$ python -q
>>> import numpy as np
>>> from numpy import linalg as LA
>>> np.set_printoptions(precision=2, suppress=True, linewidth=100)
>>> X = np.array([[1, -1, -1, 1, -1, 1, 1, -1], [1, 1, 1, 1, 1, 1, 1, 1]])
>>> # column 2 repeats column 1
>>> print(round(float(LA.norm(X[1], 1)), 2), round(LA.norm(X[1], np.inf), 2))
8.0 1.0
>>> print(round(LA.norm(X, "nuc"), 2))
5.66
>>> print(np.round(LA.norm(X[1] - X[0]), 2))
4.0
>>> print(round(LA.norm(X, 2), 2))
2.83
>>> W1 = np.array([[-1, 2, -3, -1],
...     [2, -2, 0, 2],
...     [3, 1, 2, -2],
...     [2, -3, 3, -1],
...     [2, 2, 3, 2],
...     [2, 3, -2, 1],
...     [0, -2, 0, -1],
...     [0, 3, -2, 1]])
>>> beta = np.array([0, 0, 0, 0])
>>> hid = np.maximum(X @ W1 + beta, 0)
>>> print((hid > 0).mean(axis=0))
[0.5 0.5 0.5 0.5]
>>> print(hid)
[[ 0  0  0  0]
 [10  4  1  1]]
>>> C = np.array([[3, 1, 0], [1, 3, 1], [1, 1, 3], [3, 2, 1]])
>>> print(W1 @ C)
[[-7  0 -8]
 [10  0  0]
 [ 6  4  5]
 [ 3 -6  5]
 [17 15 13]
 [10 11 -2]
 [-5 -8 -3]
 [ 4  9 -2]]
>>> r = LA.matrix_rank(hid)
>>> print(r)
1
>>> null = LA.svd(hid)[2][r:].T
>>> print([int(LA.matrix_rank(hid[:, :j + 1])) for j in range(4)])
[1, 1, 1, 1]
>>> print([int(LA.matrix_rank(np.delete(hid, i, axis=0))) for i in range(2)])
[1, 0]
>>> print(null.shape)
(4, 3)
>>> print(np.round(hid @ null, 2) + 0)
[[0. 0. 0.]
 [0. 0. 0.]]
>>> print(np.allclose(hid @ null, 0))
True
>>> M2 = X / LA.norm(X, axis=1, keepdims=True)
>>> G = M2 @ M2.T
>>> print((np.abs(G) > 0.9).astype(int))
[[1 0]
 [0 1]]
>>> print(np.argwhere(np.triu(np.abs(G) > 0.95, 1)))
[]
>>> print(G.round(2) + 0)
[[1. 0.]
 [0. 1.]]
>>> print(np.degrees(np.arccos(np.clip(G[0, 1], -1, 1))))
90.0
>>> x = np.array([0, 2, -7, 6, -2, -6, 9, -5])
>>> print((X * x).sum(axis=1))
[21 -3]
>>> print(np.sign((X @ x).round(6)))
[ 1 -1]
>>> print(X @ np.eye(8)[5])
[1. 1.]
>>> print(X @ (2 * x))
[42 -6]
>>> print(np.einsum("ij,j->i", X, x))
[21 -3]
>>> print(X @ x)
[21 -3]
>>> print(X * x)
[[ 0 -2  7  6  2 -6  9  5]
 [ 0  2 -7  6 -2 -6  9 -5]]
>>> print((X @ x).argmax())
0
>>> A = np.load("a.npy")
>>> print(A)
[[ 1.    0.    0.    0.    0.  ]
 [ 0.    0.81  0.    0.    0.59]
 [ 0.    0.    1.    0.    0.  ]
 [ 0.    0.    0.    1.    0.  ]
 [ 0.   -0.59  0.    0.    0.81]]
>>> # 4 blocks once reordered
>>> def softmax(z):
...     e = np.exp(z - z.max(axis=-1, keepdims=True))
...     return e / e.sum(axis=-1, keepdims=True)
... 
>>> print(softmax(X[0]))
[0.22 0.03 0.03 0.22 0.03 0.22 0.22 0.03]
>>> att = X @ X.T / np.sqrt(8)
>>> print(softmax(att + np.triu(np.full(att.shape, -np.inf), 1)))
[[1.   0.  ]
 [0.06 0.94]]
>>> print(softmax(att))
[[0.94 0.06]
 [0.06 0.94]]
>>> u = np.array([-3, 1, 1, -2, 3])
>>> rng = np.random.default_rng(657122)
>>> arr = np.outer(rng.normal(size=24), u) + 0.02 * rng.normal(size=(24, 5))
>>> print(arr.round(2) + 0)
[[-3.21  1.09  1.05 -2.14  3.22]
 [-0.26  0.1   0.06 -0.15  0.21]
 [ 1.86 -0.63 -0.62  1.26 -1.88]
 [-2.28  0.78  0.75 -1.5   2.29]
 [-0.42  0.15  0.16 -0.28  0.42]
 [ 1.49 -0.5  -0.54  1.02 -1.53]
 [-1.45  0.47  0.47 -0.97  1.46]
 [-1.24  0.42  0.41 -0.84  1.23]
 [-3.19  1.13  1.08 -2.12  3.21]
 [ 3.38 -1.1  -1.14  2.26 -3.41]
 [-4.64  1.52  1.53 -3.07  4.62]
 [-6.58  2.21  2.2  -4.39  6.57]
 [ 0.   -0.05  0.    0.01 -0.03]
 [ 1.63 -0.54 -0.56  1.08 -1.64]
 [ 1.62 -0.55 -0.57  1.12 -1.64]
 [ 7.62 -2.51 -2.56  5.09 -7.6 ]
 [-1.63  0.59  0.54 -1.1   1.66]
 [ 0.8  -0.26 -0.27  0.52 -0.81]
 [ 3.75 -1.23 -1.26  2.54 -3.76]
 [ 1.38 -0.46 -0.44  0.91 -1.39]
 [ 1.41 -0.47 -0.42  0.91 -1.41]
 [ 1.59 -0.52 -0.53  1.09 -1.59]
 [ 0.21 -0.03 -0.03  0.09 -0.19]
 [ 0.83 -0.32 -0.25  0.59 -0.87]]
>>> U, s, vt = LA.svd(arr, full_matrices=False)
>>> print(np.abs(vt[0]))
[0.61 0.2  0.2  0.41 0.61]
>>> print(round(float(np.sqrt((s ** 2).sum())), 2), round(LA.norm(arr), 2))
23.08 23.08
>>> print(np.allclose(U * s @ vt, arr))
True
>>> M2 = X[0, 0] * X[1:] - np.outer(X[1:, 0], X[0])
>>> print(M2)
[[0 2 2 0 2 0 0 2]]
>>> print(LA.matrix_rank(M2), LA.matrix_rank(X))
1 2
>>> Xs = (arr - arr.mean(axis=0)) / arr.std(axis=0)
>>> print(np.argwhere(np.abs(Xs) > 2))
[[11  0]
 [11  1]
 [11  2]
 [11  3]
 [11  4]
 [15  0]
 [15  1]
 [15  2]
 [15  3]
 [15  4]]
>>> print(Xs.std(axis=0))
[1. 1. 1. 1. 1.]
>>> beta = LA.lstsq(np.delete(Xs, 4, axis=1), Xs[:, 4])[0]
>>> print(np.abs(beta).argmax())
0
>>> d = LA.norm(arr[:, None] - arr[None], axis=-1)
>>> print(np.flatnonzero(d[2] < d.mean() / 2))
[ 2  5  9 13 14 17 19 20 21 23]
>>> print(d[:5, :5])
[[0.   4.87 8.31 1.52 4.55]
 [4.87 0.   3.44 3.35 0.32]
 [8.31 3.44 0.   6.78 3.75]
 [1.52 3.35 6.78 0.   3.03]
 [4.55 0.32 3.75 3.03 0.  ]]
>>> print(d[2].round(6).argsort(kind="stable")[:4])
[ 2 14 13 21]
>>> print(np.unravel_index(d.round(6).argmax(), d.shape))
(np.int64(11), np.int64(15))
>>> C = np.array([[2, 1, 2, 0, 1],
...     [2, 1, 2, 2, 0],
...     [2, 0, 1, 0, 2],
...     [2, 0, 1, 2, 2],
...     [0, 1, 1, 2, 0]])
>>> W0 = (rng.random((18, 5)) < 0.25) @ C
>>> print(W0)
[[6 2 5 2 3]
 [2 0 1 0 2]
 [0 0 0 0 0]
 [0 0 0 0 0]
 [2 2 3 2 1]
 [0 1 1 2 0]
 [0 0 0 0 0]
 [2 1 2 4 2]
 [2 0 1 0 2]
 [0 0 0 0 0]
 [0 0 0 0 0]
 [2 0 1 2 2]
 [6 2 5 2 3]
 [6 2 5 6 4]
 [2 1 2 0 1]
 [2 1 2 2 0]
 [2 2 3 4 0]
 [0 0 0 0 0]]
>>> # rank 4
>>> G = np.cov(W0, rowvar=False)
>>> print(np.round(LA.eigvalsh(G)[::-1], 2) + 0)
[11.04  1.68  0.66  0.07  0.  ]
>>> print(W0.std(axis=0))
[2.05 0.85 1.76 1.74 1.29]
>>> print(np.corrcoef(W0.T))
[[1.   0.75 0.95 0.61 0.89]
 [0.75 1.   0.92 0.74 0.48]
 [0.95 0.92 1.   0.71 0.75]
 [0.61 0.74 0.71 1.   0.52]
 [0.89 0.48 0.75 0.52 1.  ]]
